% ipython --no-banner

In [1]: import numpy as np

In [2]: from numpy import linalg as LA

In [3]: np.set_printoptions(precision=3, suppress=True, linewidth=160, floatmode="fixed")

In [4]: other = np.array([[0, 4, 5, 0, 0, 4, 5, 3, 3],
   ...:     [1, 2, 1, 4, 2, 5, 3, 5, 0],
   ...:     [4, 0, 5, 3, 0, 0, 5, 3, 1],
   ...:     [3, 1, 1, 5, 2, 4, 5, 2, 1],
   ...:     [5, 4, 1, 3, 3, 0, 2, 4, 3],
   ...:     [2, 3, 5, 5, 3, 2, 5, 3, 1],
   ...:     [5, 1, 3, 5, 0, 4, 0, 3, 5],
   ...:     [2, 0, 4, 5, 2, 1, 2, 5, 5],
   ...:     [1, 4, 3, 2, 0, 1, 0, 4, 1],
   ...:     [1, 2, 0, 1, 2, 5, 1, 0, 3],
   ...:     [4, 1, 3, 4, 0, 3, 3, 4, 4]])

In [5]: feats = other.T @ other

In [6]: feats
Out[6]: 
array([[102,  46,  77, 110,  35,  61,  75,  94,  79],
       [ 46,  68,  60,  59,  31,  57,  59,  72,  47],
       [ 77,  60, 121, 105,  30,  67, 102, 109,  79],
       [110,  59, 105, 155,  54,  94, 106, 130,  93],
       [ 35,  31,  30,  54,  34,  36,  43,  45,  30],
       [ 61,  57,  67,  94,  36, 113,  81,  84,  71],
       [ 75,  59, 102, 106,  43,  81, 127, 100,  61],
       [ 94,  72, 109, 130,  45,  84, 100, 138,  89],
       [ 79,  47,  79,  93,  30,  71,  61,  89,  97]])

In [7]: round(LA.norm(feats[4] - feats[2]), 3)
Out[7]: np.float64(156.339)

In [8]: np.round(LA.norm(feats[4], 1), 3), round(float(LA.norm(feats[4], np.inf)), 3)
Out[8]: (np.float64(338.0), 54.0)

In [9]: LA.norm(feats, axis=1)
Out[9]: array([237.059, 170.015, 262.888, 314.910, 115.013, 230.256, 262.690, 298.072, 224.348])

In [10]: LA.norm(feats, axis=1).argmax()
Out[10]: np.int64(3)

In [11]: round(LA.norm(feats, 2), 3)
Out[11]: np.float64(719.215)

In [12]: round(float(LA.norm(feats, "nuc")), 3)
Out[12]: 955.0

In [13]: A = np.loadtxt("test9.csv", delimiter=",")

In [14]: A
Out[14]: 
array([[  0.700,   2.600,   1.700],
       [  0.500,   0.000,   0.300],
       [ -0.600,  -1.400,   1.400],
       [ -0.300,  -0.600,  -1.100],
       [ -0.800,   0.100,  -0.600],
       [  0.400,  -2.600,  -1.100],
       [  0.700,  -0.500,  -0.200],
       [  1.200,  -0.500,   0.500],
       [  1.100,  -0.300,  -0.700],
       [  0.300,   0.300,  -1.600],
       [ -0.100,   0.200,   0.100],
       [  0.400,   1.300,   2.200],
       [ -0.500,  -0.900,  -1.800],
       [ -0.100,  -0.400,   1.200],
       [ -0.100,   0.500,  -0.400],
       [  1.000,   0.900,   0.200],
       [ -1.200,  -0.100,  -0.100],
       [ -1.700,   0.100,   1.800],
       [ -1.000,   0.900,   0.500],
       [  0.000,  -1.900,   0.100],
       [ -0.900,  -0.200,  -1.600],
       [ -1.500,  -0.500,   0.900],
       [  0.300,   0.900,  -0.300],
       [ -1.600,  -1.000,  -2.100],
       [ -1.600,  -0.100,  -2.100],
       [ -1.100,   0.800,   0.500],
       [  1.000,   0.300,  -1.400],
       [  2.100,   0.800,   0.900],
       [ -0.500,   0.300,   0.400],
       [ -1.300,  -0.700,  -1.100],
       [  0.100,  -0.500,   0.200],
       [  0.900,  -0.300,   0.000],
       [  0.300,   0.600,  -0.800],
       [-10.000,   9.000,   6.000],
       [ -1.200,  -0.500,   1.200],
       [  0.800,   0.200,   0.900],
       [ -1.000,   2.000,   1.900],
       [ -1.700,  -1.300,   0.900],
       [  0.100,   0.000,   0.000],
       [ -0.900,   0.600,   1.400],
       [ -0.500,   0.500,  -0.600],
       [ -0.300,   0.700,  -0.800],
       [  1.200,   0.000,   1.100],
       [  0.800,  -0.600,  -1.200],
       [  0.500,   0.200,  -1.900]])

In [15]: D = LA.norm(A[:, None] - A[None], axis=-1)

In [16]: D.mean(axis=1).argmax()
Out[16]: np.int64(33)

In [17]: (D + 1e9 * np.eye(45)).round(6).argmin(axis=1)
Out[17]: 
array([11, 38, 34, 12, 40, 19, 31, 31, 43, 44, 38,  0,  3, 30, 40, 22,  4, 34, 25, 30, 29, 34, 14, 24, 20, 18, 44, 42, 10, 20, 38,  6, 14, 36, 21, 42, 39, 21,
       10, 25, 41, 40, 35,  8,  9])

In [18]: LA.matrix_rank(D ** 2)
Out[18]: np.int64(5)

In [19]: D[:5, :5]
Out[19]: 
array([[0.000, 2.960, 4.217, 4.368, 3.713],
       [2.960, 0.000, 2.093, 1.720, 1.584],
       [4.217, 2.093, 0.000, 2.642, 2.508],
       [4.368, 1.720, 2.642, 0.000, 0.995],
       [3.713, 1.584, 2.508, 0.995, 0.000]])

In [20]: np.flatnonzero(D[41] < D.mean() / 2)
Out[20]: array([ 3,  4,  9, 10, 14, 20, 22, 28, 32, 38, 40, 41])

In [21]: D[41].round(6).argsort(kind="stable")[:4]
Out[21]: array([41, 40, 14, 32])

In [22]: C2 = np.cov(A, rowvar=False)

In [23]: np.argwhere(np.triu(np.abs(np.corrcoef(A.T)) > 0.8, 1))
Out[23]: array([], shape=(0, 2), dtype=int64)

In [24]: round(float(np.corrcoef(A[:, 0], A[:, 2])[0, 1]), 3)
Out[24]: -0.516

In [25]: LA.eigvalsh(C2)[::-1]
Out[25]: array([5.796, 1.244, 0.748])

In [26]: A.std(axis=0)
Out[26]: array([1.722, 1.607, 1.438])

In [27]: np.median(A, axis=0)
Out[27]: array([-0.100,  0.000,  0.100])

In [28]: C2.shape
Out[28]: (3, 3)

In [29]: data = np.load("w.npy")

In [30]: data
Out[30]: 
array([[-4, -3, -1, -3, -4, -1, -3, -2,  0, -2],
       [-4, -3, -1, -3, -4, -1, -3, -2,  0, -2],
       [ 0,  1,  3,  1,  0,  3,  1,  2,  4,  2],
       [ 0,  1,  3,  1,  0,  3,  1,  2,  4,  2],
       [-1,  0,  2,  0, -1,  2,  0,  1,  3,  1],
       [-2, -1,  1, -1, -2,  1, -1,  0,  2,  0],
       [-1,  0,  2,  0, -1,  2,  0,  1,  3,  1],
       [-2, -1,  1, -1, -2,  1, -1,  0,  2,  0],
       [-2, -1,  1, -1, -2,  1, -1,  0,  2,  0],
       [-1,  0,  2,  0, -1,  2,  0,  1,  3,  1],
       [-1,  0,  2,  0, -1,  2,  0,  1,  3,  1],
       [-3, -2,  0, -2, -3,  0, -2, -1,  1, -1],
       [-2, -1,  1, -1, -2,  1, -1,  0,  2,  0]])

In [31]: r = LA.matrix_rank(data)

In [32]: r
Out[32]: np.int64(2)

In [33]: ns = LA.svd(data)[2][r:].T

In [34]: [int(LA.matrix_rank(np.delete(data, i, axis=0))) for i in range(13)]
Out[34]: [2, 2, 2, 2, 2, 2, 2, 2, 2, 2, 2, 2, 2]

In [35]: np.allclose(data @ ns, 0)
Out[35]: True

In [36]: x0 = np.array([1, 2, 3, 3, 1, 3, 3, 1, 0, 1])

In [37]: h1 = np.maximum(data @ x0, 0)

In [38]: np.tanh(data @ x0)
Out[38]: array([-1.000, -1.000,  1.000,  1.000,  1.000, -1.000,  1.000, -1.000, -1.000,  1.000,  1.000, -1.000, -1.000])

In [39]: h1
Out[39]: array([ 0,  0, 30, 30, 12,  0, 12,  0,  0, 12, 12,  0,  0])

In [40]: data * (h1 > 1e-9)[:, None]
Out[40]: 
array([[ 0,  0,  0,  0,  0,  0,  0,  0,  0,  0],
       [ 0,  0,  0,  0,  0,  0,  0,  0,  0,  0],
       [ 0,  1,  3,  1,  0,  3,  1,  2,  4,  2],
       [ 0,  1,  3,  1,  0,  3,  1,  2,  4,  2],
       [-1,  0,  2,  0, -1,  2,  0,  1,  3,  1],
       [ 0,  0,  0,  0,  0,  0,  0,  0,  0,  0],
       [-1,  0,  2,  0, -1,  2,  0,  1,  3,  1],
       [ 0,  0,  0,  0,  0,  0,  0,  0,  0,  0],
       [ 0,  0,  0,  0,  0,  0,  0,  0,  0,  0],
       [-1,  0,  2,  0, -1,  2,  0,  1,  3,  1],
       [-1,  0,  2,  0, -1,  2,  0,  1,  3,  1],
       [ 0,  0,  0,  0,  0,  0,  0,  0,  0,  0],
       [ 0,  0,  0,  0,  0,  0,  0,  0,  0,  0]])

In [41]: np.maximum(data @ x0, 0) - np.maximum(-data @ x0, 0)
Out[41]: array([-42, -42,  30,  30,  12,  -6,  12,  -6,  -6,  12,  12, -24,  -6])

In [42]: np.maximum(data @ (3 * x0), 0)
Out[42]: array([ 0,  0, 90, 90, 36,  0, 36,  0,  0, 36, 36,  0,  0])

In [43]: np.unique(data.round(6), axis=0).shape
Out[43]: (5, 10)

In [44]: np.round(data @ LA.pinv(data) @ data, 3) + 0
Out[44]: 
array([[-4.000, -3.000, -1.000, -3.000, -4.000, -1.000, -3.000, -2.000,  0.000, -2.000],
       [-4.000, -3.000, -1.000, -3.000, -4.000, -1.000, -3.000, -2.000,  0.000, -2.000],
       [ 0.000,  1.000,  3.000,  1.000,  0.000,  3.000,  1.000,  2.000,  4.000,  2.000],
       [ 0.000,  1.000,  3.000,  1.000,  0.000,  3.000,  1.000,  2.000,  4.000,  2.000],
       [-1.000,  0.000,  2.000,  0.000, -1.000,  2.000,  0.000,  1.000,  3.000,  1.000],
       [-2.000, -1.000,  1.000, -1.000, -2.000,  1.000, -1.000,  0.000,  2.000,  0.000],
       [-1.000,  0.000,  2.000,  0.000, -1.000,  2.000,  0.000,  1.000,  3.000,  1.000],
       [-2.000, -1.000,  1.000, -1.000, -2.000,  1.000, -1.000,  0.000,  2.000,  0.000],
       [-2.000, -1.000,  1.000, -1.000, -2.000,  1.000, -1.000,  0.000,  2.000,  0.000],
       [-1.000,  0.000,  2.000,  0.000, -1.000,  2.000,  0.000,  1.000,  3.000,  1.000],
       [-1.000,  0.000,  2.000,  0.000, -1.000,  2.000,  0.000,  1.000,  3.000,  1.000],
       [-3.000, -2.000,  0.000, -2.000, -3.000,  0.000, -2.000, -1.000,  1.000, -1.000],
       [-2.000, -1.000,  1.000, -1.000, -2.000,  1.000, -1.000,  0.000,  2.000,  0.000]])

In [45]: np.allclose(data[:-1].T @ LA.lstsq(data[:-1].T, data[-1])[0], data[-1])
Out[45]: True

In [46]: LA.lstsq(data[:-1].T, data[-1])[2]
Out[46]: np.int32(2)

In [47]: np.abs(np.diag(LA.qr(data)[1])) > 1e-9
Out[47]: array([ True,  True, False, False, False, False, False, False, False, False])

In [48]: round(float(np.trace(LA.pinv(data) @ data)), 3)
Out[48]: 2.0

In [49]: U, s, Vt = LA.svd(data)

In [50]: np.argmax(s[:-1] / (s[1:] + 1e-6)) + 1
Out[50]: np.int64(2)

In [51]: other = U[:, :2] @ np.diag(s[:2]) @ Vt[:2]

In [52]: LA.matrix_rank(other)
Out[52]: np.int64(2)

In [53]: np.round(LA.norm(data - other) / LA.norm(data), 3)
Out[53]: np.float64(0.0)

In [54]: other.round(3) + 0
Out[54]: 
array([[-4.000, -3.000, -1.000, -3.000, -4.000, -1.000, -3.000, -2.000,  0.000, -2.000],
       [-4.000, -3.000, -1.000, -3.000, -4.000, -1.000, -3.000, -2.000,  0.000, -2.000],
       [ 0.000,  1.000,  3.000,  1.000,  0.000,  3.000,  1.000,  2.000,  4.000,  2.000],
       [ 0.000,  1.000,  3.000,  1.000,  0.000,  3.000,  1.000,  2.000,  4.000,  2.000],
       [-1.000,  0.000,  2.000,  0.000, -1.000,  2.000,  0.000,  1.000,  3.000,  1.000],
       [-2.000, -1.000,  1.000, -1.000, -2.000,  1.000, -1.000,  0.000,  2.000,  0.000],
       [-1.000,  0.000,  2.000,  0.000, -1.000,  2.000,  0.000,  1.000,  3.000,  1.000],
       [-2.000, -1.000,  1.000, -1.000, -2.000,  1.000, -1.000,  0.000,  2.000,  0.000],
       [-2.000, -1.000,  1.000, -1.000, -2.000,  1.000, -1.000,  0.000,  2.000,  0.000],
       [-1.000,  0.000,  2.000,  0.000, -1.000,  2.000,  0.000,  1.000,  3.000,  1.000],
       [-1.000,  0.000,  2.000,  0.000, -1.000,  2.000,  0.000,  1.000,  3.000,  1.000],
       [-3.000, -2.000,  0.000, -2.000, -3.000,  0.000, -2.000, -1.000,  1.000, -1.000],
       [-2.000, -1.000,  1.000, -1.000, -2.000,  1.000, -1.000,  0.000,  2.000,  0.000]])

In [55]: np.round(np.abs(data - other).max(), 3)
Out[55]: np.float64(0.0)

In [56]: round(LA.norm(data - other, 2), 3), round(s[2], 3)
Out[56]: (np.float64(0.0), np.float64(0.0))
